In [1]: import numpy as np

In [2]: np.set_printoptions(suppress=True, linewidth=160)

In [3]: K = np.array([[10, -8], [-8, 23]])

In [4]: x0 = np.array([-3, 4])

In [5]: np.linalg.norm(K @ x0) <= np.linalg.norm(K, 2) * np.linalg.norm(x0) + 1e-9
Out[5]: np.True_

In [6]: np.sign((K @ x0).round(6))
Out[6]: array([-1,  1])

In [7]: K * x0
Out[7]: 
array([[-30, -32],
       [ 24,  92]])

In [8]: np.einsum("ij,j->i", K, x0)
Out[8]: array([-62, 116])

In [9]: K @ np.eye(2)[1]
Out[9]: array([-8., 23.])

In [10]: np.round(np.poly(K), 4)
Out[10]: array([  1., -33., 166.])

In [11]: np.kron(np.eye(2, dtype=int), K)
Out[11]: 
array([[10, -8,  0,  0],
       [-8, 23,  0,  0],
       [ 0,  0, 10, -8],
       [ 0,  0, -8, 23]])

In [12]: np.round(np.linalg.eigvals(K), 4)
Out[12]: array([ 6.1922, 26.8078])

In [13]: ev, evecs = np.linalg.eigh(K)

In [14]: np.round(np.linalg.svd(K, compute_uv=False), 4)
Out[14]: array([26.8078,  6.1922])

In [15]: np.round(np.linalg.eigvalsh(K + -2 * np.eye(2)), 4)
Out[15]: array([ 4.1922, 24.8078])

In [16]: np.abs(evecs[:, -1]).round(6).argmax()
Out[16]: np.int64(1)

In [17]: np.unique(ev.round(6) + 0, return_counts=True)[1]
Out[17]: array([1, 1])

In [18]: Q = K.astype(float).copy()

In [19]: for j in range(2):
    ...:     Q[:, j] -= Q[:, :j] @ (Q[:, :j].T @ Q[:, j])
    ...:     Q[:, j] /= np.linalg.norm(Q[:, j])
    ...: 

In [20]: Q.round(4)
Out[20]: 
array([[ 0.7809,  0.6247],
       [-0.6247,  0.7809]])

In [21]: np.round(Q.T @ Q, 4) + 0
Out[21]: 
array([[1., 0.],
       [0., 1.]])

In [22]: rng = np.random.default_rng(15)

In [23]: arr = np.eye(3, dtype=int)[rng.permutation(3)]

In [24]: arr
Out[24]: 
array([[1, 0, 0],
       [0, 0, 1],
       [0, 1, 0]])

In [25]: np.flatnonzero(np.linalg.matrix_power((arr != 0) + (arr.T != 0) + np.eye(3), 3)[0])
Out[25]: array([0])

In [26]: (np.linalg.matrix_power((arr != 0) + (arr.T != 0) + np.eye(3), 3) > 0).astype(int)
Out[26]: 
array([[1, 0, 0],
       [0, 1, 1],
       [0, 1, 1]])

In [27]: arr @ arr
Out[27]: 
array([[1, 0, 0],
       [0, 1, 0],
       [0, 0, 1]])

In [28]: round(float(np.linalg.det(arr)), 4)
Out[28]: -1.0

In [29]: B = K / np.linalg.norm(K, axis=1, keepdims=True)

In [30]: G = B @ B.T

In [31]: np.argwhere(np.triu(np.abs(G) > 0.95, 1))
Out[31]: array([], shape=(0, 2), dtype=int64)

In [32]: round(np.degrees(np.arccos(np.clip(G[1, 0], -1, 1))), 4)
Out[32]: np.float64(147.8388)

In [33]: np.round(np.linalg.norm(B, axis=1), 4)
Out[33]: array([1., 1.])

In [34]: (G - 2 * np.eye(2)).round(6).argmax(axis=1)
Out[34]: array([1, 0])

In [35]: G.round(4)
Out[35]: 
array([[ 1.    , -0.8466],
       [-0.8466,  1.    ]])

In [36]: G[1].round(4)
Out[36]: array([-0.8466,  1.    ])

In [37]: B = np.array([[0, -1, 1, -2]])

In [38]: feats = B.T @ B

In [39]: feats
Out[39]: 
array([[ 0,  0,  0,  0],
       [ 0,  1, -1,  2],
       [ 0, -1,  1, -2],
       [ 0,  2, -2,  4]])

In [40]: P = np.triu(np.array([[-1, -1, -2, -2], [1, 0, 2, -1], [0, 2, -3, -2], [-3, -3, -2, -3]]), 1) + np.eye(4)

In [41]: B = P @ feats @ np.linalg.inv(P)

In [42]: np.round(np.poly(B), 4) + 0
Out[42]: array([ 1., -6.,  0.,  0.,  0.])

In [43]: B
Out[43]: 
array([[ 0., -3.,  9.,  9.],
       [ 0., -3.,  9.,  9.],
       [ 0., -5., 15., 15.],
       [ 0.,  2., -6., -6.]])

In [44]: P @ feats - feats @ P
Out[44]: 
array([[ 0., -3.,  3., -6.],
       [ 0., -4.,  2., -9.],
       [ 0., -4.,  6., -7.],
       [ 0.,  0., -4., -2.]])

In [45]: np.linalg.matrix_rank(B)
Out[45]: np.int64(1)

In [46]: round(np.linalg.norm(feats, "nuc"), 4)
Out[46]: np.float64(6.0)

In [47]: feats[1] @ feats[0]
Out[47]: np.int64(0)

In [48]: round(float(np.linalg.norm(feats) ** 2 / np.linalg.norm(feats, 2) ** 2), 4)
Out[48]: 1.0

In [49]: np.linalg.norm(feats, axis=1).argmax()
Out[49]: np.int64(3)

In [50]: np.round(np.linalg.norm(feats, 2), 4)
Out[50]: np.float64(6.0)

In [51]: round(np.linalg.norm(feats[1] - feats[0]), 4)
Out[51]: np.float64(2.4495)

In [52]: U, sv, Vh = np.linalg.svd(feats)

In [53]: evecs = Vh[:(sv > 1e-8).sum()]

In [54]: x0 = feats[3] + -1 * feats[1] + rng.integers(2) * np.eye(4)[2]

In [55]: x0
Out[55]: array([0., 1., 0., 2.])

In [56]: np.round(np.linalg.norm(x0 - evecs.T @ evecs @ x0), 4)
Out[56]: np.float64(0.9129)

In [57]: ev, evecs = np.linalg.eigh(feats)

In [58]: np.round(np.abs(evecs[:, -1]), 4)
Out[58]: array([0.    , 0.4082, 0.4082, 0.8165])

In [59]: np.round(np.linalg.eigvalsh(feats + 3 * np.eye(4)), 4)
Out[59]: array([3., 3., 3., 9.])

In [60]: np.round(evecs @ np.diag(ev) @ evecs.T, 4)
Out[60]: 
array([[ 0.,  0.,  0.,  0.],
       [ 0.,  1., -1.,  2.],
       [ 0., -1.,  1., -2.],
       [ 0.,  2., -2.,  4.]])

In [61]: M = np.loadtxt("block12.csv", delimiter=",")

In [62]: M
Out[62]: 
array([[  1.2   ,  -0.7   ,  -3.4793],
       [ -0.5   ,   1.3   ,   6.482 ],
       [  0.3   ,   0.    ,   0.064 ],
       [  1.    ,  -0.4   ,  -1.9244],
       [  0.4   ,  -1.3   ,  -6.4762],
       [ -0.1   ,  -0.1   ,  -0.4982],
       [ -0.7   ,   0.9   ,   4.5486],
       [ -0.1   ,  -2.4   , -12.0759],
       [ -1.    ,  -0.6   ,  -2.9485],
       [  1.4   ,   2.6   ,  13.0079],
       [ -1.3   ,  -0.5   ,  -2.5053],
       [ -0.4   ,   0.5   ,   2.5306],
       [ -1.1   ,   1.8   ,   9.0321],
       [  0.1   ,  -0.9   ,  -4.5259],
       [  0.9   ,  -1.6   ,  -8.0243],
       [ -1.    ,   1.2   ,   6.042 ]])

In [63]: # column 2 is much longer than the rest

In [64]: P = M @ np.linalg.solve(M.T @ M, M.T)

In [65]: np.allclose(P @ P, P)
Out[65]: True

In [66]: Q, Rm = np.linalg.qr(M)

In [67]: np.round(Q.T @ Q, 4) + 0
Out[67]: 
array([[1., 0., 0.],
       [0., 1., 0.],
       [0., 0., 1.]])

In [68]: Q.shape, Rm.shape
Out[68]: ((16, 3), (3, 3))

In [69]: np.round(Q @ Rm, 4) + 0
Out[69]: 
array([[  1.2   ,  -0.7   ,  -3.4793],
       [ -0.5   ,   1.3   ,   6.482 ],
       [  0.3   ,   0.    ,   0.064 ],
       [  1.    ,  -0.4   ,  -1.9244],
       [  0.4   ,  -1.3   ,  -6.4762],
       [ -0.1   ,  -0.1   ,  -0.4982],
       [ -0.7   ,   0.9   ,   4.5486],
       [ -0.1   ,  -2.4   , -12.0759],
       [ -1.    ,  -0.6   ,  -2.9485],
       [  1.4   ,   2.6   ,  13.0079],
       [ -1.3   ,  -0.5   ,  -2.5053],
       [ -0.4   ,   0.5   ,   2.5306],
       [ -1.1   ,   1.8   ,   9.0321],
       [  0.1   ,  -0.9   ,  -4.5259],
       [  0.9   ,  -1.6   ,  -8.0243],
       [ -1.    ,   1.2   ,   6.042 ]])

In [70]: np.round(np.abs(np.diag(Rm)), 4)
Out[70]: array([3.3601, 5.0577, 0.1532])

In [71]: np.round(abs(Rm[0, 0]), 4), round(float(np.linalg.norm(M[:, 0])), 4)
Out[71]: (np.float64(3.3601), 3.3601)

In [72]: idx = rng.permutation(3)

In [73]: B = M[:, idx] * rng.choice([-1, 1], 3)

In [74]: B
Out[74]: 
array([[  3.4793,   0.7   ,  -1.2   ],
       [ -6.482 ,  -1.3   ,   0.5   ],
       [ -0.064 ,  -0.    ,  -0.3   ],
       [  1.9244,   0.4   ,  -1.    ],
       [  6.4762,   1.3   ,  -0.4   ],
       [  0.4982,   0.1   ,   0.1   ],
       [ -4.5486,  -0.9   ,   0.7   ],
       [ 12.0759,   2.4   ,   0.1   ],
       [  2.9485,   0.6   ,   1.    ],
       [-13.0079,  -2.6   ,  -1.4   ],
       [  2.5053,   0.5   ,   1.3   ],
       [ -2.5306,  -0.5   ,   0.4   ],
       [ -9.0321,  -1.8   ,   1.1   ],
       [  4.5259,   0.9   ,  -0.1   ],
       [  8.0243,   1.6   ,  -0.9   ],
       [ -6.042 ,  -1.2   ,   1.    ]])

In [75]: U, _, Vh = np.linalg.svd(M.T @ B)

In [76]: np.round(U @ Vh, 4) + 0
Out[76]: 
array([[ 0.,  0., -1.],
       [ 0., -1.,  0.],
       [-1.,  0.,  0.]])

In [77]: np.round(np.linalg.lstsq(M, B)[0], 4) + 0
Out[77]: 
array([[ 0.,  0., -1.],
       [ 0., -1.,  0.],
       [-1.,  0.,  0.]])

In [78]: cen = M - M.mean(axis=1)
---------------------------------------------------------------------------
ValueError                                Traceback (most recent call last)
Cell In[78], line 1
----> 1 cen = M - M.mean(axis=1)

ValueError: operands could not be broadcast together with shapes (16,3) (16,) 

In [79]: cen = M - M.mean(axis=0)

In [80]: U, sv, Vh = np.linalg.svd(cen, full_matrices=False)

In [81]: (np.sign(U[:, 0]) == np.sign(U[0, 0])).astype(int)
Out[81]: array([1, 0, 0, 1, 1, 1, 0, 1, 1, 0, 1, 0, 0, 1, 1, 0])

In [82]: np.round((sv ** 2).sum() ** 2 / (sv ** 4).sum(), 4)
Out[82]: np.float64(1.0318)

In [83]: np.round(sv ** 2 / (sv ** 2).sum(), 4) + 0
Out[83]: array([0.9843, 0.0157, 0.    ])

In [84]: U, sv, Vh = np.linalg.svd(feats)

In [85]: np.argmax(sv[:-1] / (sv[1:] + 1e-6)) + 1
Out[85]: np.int64(1)

In [86]: B = U[:, :1] @ np.diag(sv[:1]) @ Vh[:1]

In [87]: round(np.linalg.norm(feats - B) / np.linalg.norm(feats), 4)
Out[87]: np.float64(0.0)

In [88]: np.linalg.matrix_rank(feats, rtol=0.05)
Out[88]: np.int64(1)

In [89]: np.linalg.matrix_rank(B)
Out[89]: np.int64(1)

In [90]: B.round(4)
Out[90]: 
array([[ 0.,  0.,  0.,  0.],
       [ 0.,  1., -1.,  2.],
       [ 0., -1.,  1., -2.],
       [ 0.,  2., -2.,  4.]])

In [91]: J = (rng.random((3, 3)) < 0.3) + np.eye(3)

In [92]: J /= J.sum(axis=1, keepdims=True)

In [93]: J
Out[93]: 
array([[0.5, 0.5, 0. ],
       [0. , 1. , 0. ],
       [0. , 0. , 1. ]])

In [94]: # triangular

In [95]: u = np.array([4, 3, 1])

In [96]: B = J + np.outer(u, np.eye(3)[1])

In [97]: B
Out[97]: 
array([[0.5, 4.5, 0. ],
       [0. , 4. , 0. ],
       [0. , 1. , 1. ]])

In [98]: round(float(np.linalg.det(B) / np.linalg.det(J)), 4), round(1 + np.linalg.solve(J, u)[1], 4)
Out[98]: (4.0, np.float64(4.0))

In [99]: np.linalg.matrix_rank(B - J)
Out[99]: np.int64(1)

In [100]: mat = np.load("arr.npy")

In [101]: mat
Out[101]: 
array([[-0.64, -0.06, -0.22],
       [ 0.93,  0.22,  0.44],
       [-0.67, -0.78, -0.88],
       [-0.33, -0.27, -0.33]])

In [102]: np.unique(mat.round(6), axis=0).shape
Out[102]: (4, 3)

In [103]: np.round(mat @ np.linalg.pinv(mat) @ mat, 4)
Out[103]: 
array([[-0.64, -0.06, -0.22],
       [ 0.93,  0.22,  0.44],
       [-0.67, -0.78, -0.88],
       [-0.33, -0.27, -0.33]])

In [104]: np.linalg.lstsq(mat[:-1].T, mat[-1])[2]
Out[104]: np.int32(2)
